% python3 -q
>>> import numpy as np
>>> from numpy import linalg as LA
>>> np.set_printoptions(suppress=True, linewidth=140)
>>> W0 = np.loadtxt("block5.csv", delimiter=",")
>>> print(W0)
[[ 0. -1. -1.  1.]
 [ 0. -1. -1.  1.]
 [ 2.  1.  1.  3.]]
>>> # rows 0 and 1 are equal
>>> print(round(np.trace(LA.pinv(W0) @ W0), 4))
2.0
>>> print(np.round(W0 @ LA.pinv(W0) @ W0, 4))
[[ 0. -1. -1.  1.]
 [ 0. -1. -1.  1.]
 [ 2.  1.  1.  3.]]
>>> print(np.unique(W0.round(6), axis=0).shape)
(2, 4)
>>> print(np.abs(np.diag(LA.qr(W0)[1])) > 1e-9)
[ True  True False]
>>> T = np.stack([W0, -2 * W0, W0[::-1]])
>>> print(LA.matrix_rank(T))
[2 2 2]
>>> print(np.einsum("bij,cij->bc", T, T))
[[ 21. -42.   5.]
 [-42.  84. -10.]
 [  5. -10.  21.]]
>>> left, s, Vt = LA.svd(W0)
>>> evecs = Vt[:(s > 1e-8).sum()]
>>> rng = np.random.default_rng(579)
>>> x0 = W0[1] + 3 * W0[2] + rng.integers(2) * np.eye(4)[2]
>>> print(x0)
[ 6.  2.  3. 10.]
>>> print(np.round(evecs.T @ evecs, 4))
[[ 0.2727  0.1818  0.1818  0.3636]
 [ 0.1818  0.4545  0.4545 -0.0909]
 [ 0.1818  0.4545  0.4545 -0.0909]
 [ 0.3636 -0.0909 -0.0909  0.8182]]
>>> print(np.allclose(evecs.T @ evecs @ x0, x0))
False
>>> print(LA.matrix_rank(np.vstack([W0, x0])))
3
>>> feats = np.loadtxt("mat.csv", delimiter=",")
>>> print(feats)
[[ 3.  1.  3.  1.]
 [ 3.  2.  1.  1.]
 [ 3.  3.  2.  0.]
 [15.  9.  7.  5.]]
>>> print(feats @ feats)
[[ 36.  23.  23.   9.]
 [ 33.  19.  20.  10.]
 [ 24.  15.  16.   6.]
 [168.  99. 103.  49.]]
>>> print(np.allclose(feats @ feats.T, feats.T @ feats))
False
>>> print(np.round(np.sort(np.abs(LA.eigvals(feats))), 4) + 0)
[ 0.      0.4097  1.5771 10.8326]
>>> print(np.round(LA.matrix_power(feats, 3), 4))
[[ 381.  232.  240.  104.]
 [ 366.  221.  228.  102.]
 [ 255.  156.  161.   69.]
 [1845. 1116. 1152.  512.]]
>>> print(np.round(np.abs(LA.eigvals(feats)).max(), 4))
10.8326
>>> print(LA.matrix_rank(feats, rtol=0.1))
1
>>> print([round(float(x), 4) for x in LA.svd(feats, compute_uv=False)[:3]])
[20.7675, 1.8245, 1.5434]
>>> left, s, Vt = LA.svd(W0)
>>> print(s.round(4) + 0)
[3.9009 2.4048 0.    ]
>>> out = left[:, :2] @ np.diag(s[:2]) @ Vt[:2]
>>> print(out.round(4) + 0)
[[ 0. -1. -1.  1.]
 [ 0. -1. -1.  1.]
 [ 2.  1.  1.  3.]]
>>> print(round(LA.norm(W0 - out) / LA.norm(W0), 4))
0.0
>>> print(round(float(np.abs(W0 - out).max()), 4))
0.0
>>> print(LA.matrix_rank(out))
2
>>> print(np.round(LA.norm(W0 - out, 2), 4), np.round(s[2], 4))
0.0 0.0
>>> out = np.array([[-2, -5, -3], [2, 5, -2], [1, -2, -4], [2, 0, 2]])
>>> print(feats @ out)
[[  1. -16. -21.]
 [  1.  -7. -15.]
 [  2.  -4. -23.]
 [  5. -44. -81.]]
>>> print(np.einsum("ik,kj->ij", feats, out))
[[  1. -16. -21.]
 [  1.  -7. -15.]
 [  2.  -4. -23.]
 [  5. -44. -81.]]
>>> out @ feats
Traceback (most recent call last):
  File "<python-input-41>", line 1, in <module>
    out @ feats
    ~~~~^~~~~~~
ValueError: matmul: Input operand 1 has a mismatch in its core dimension 0, with gufunc signature (n?,k),(k,m?)->(n?,m?) (size 4 is different from 3)
>>> print(LA.matrix_rank(np.vstack([feats, out.T])))
4
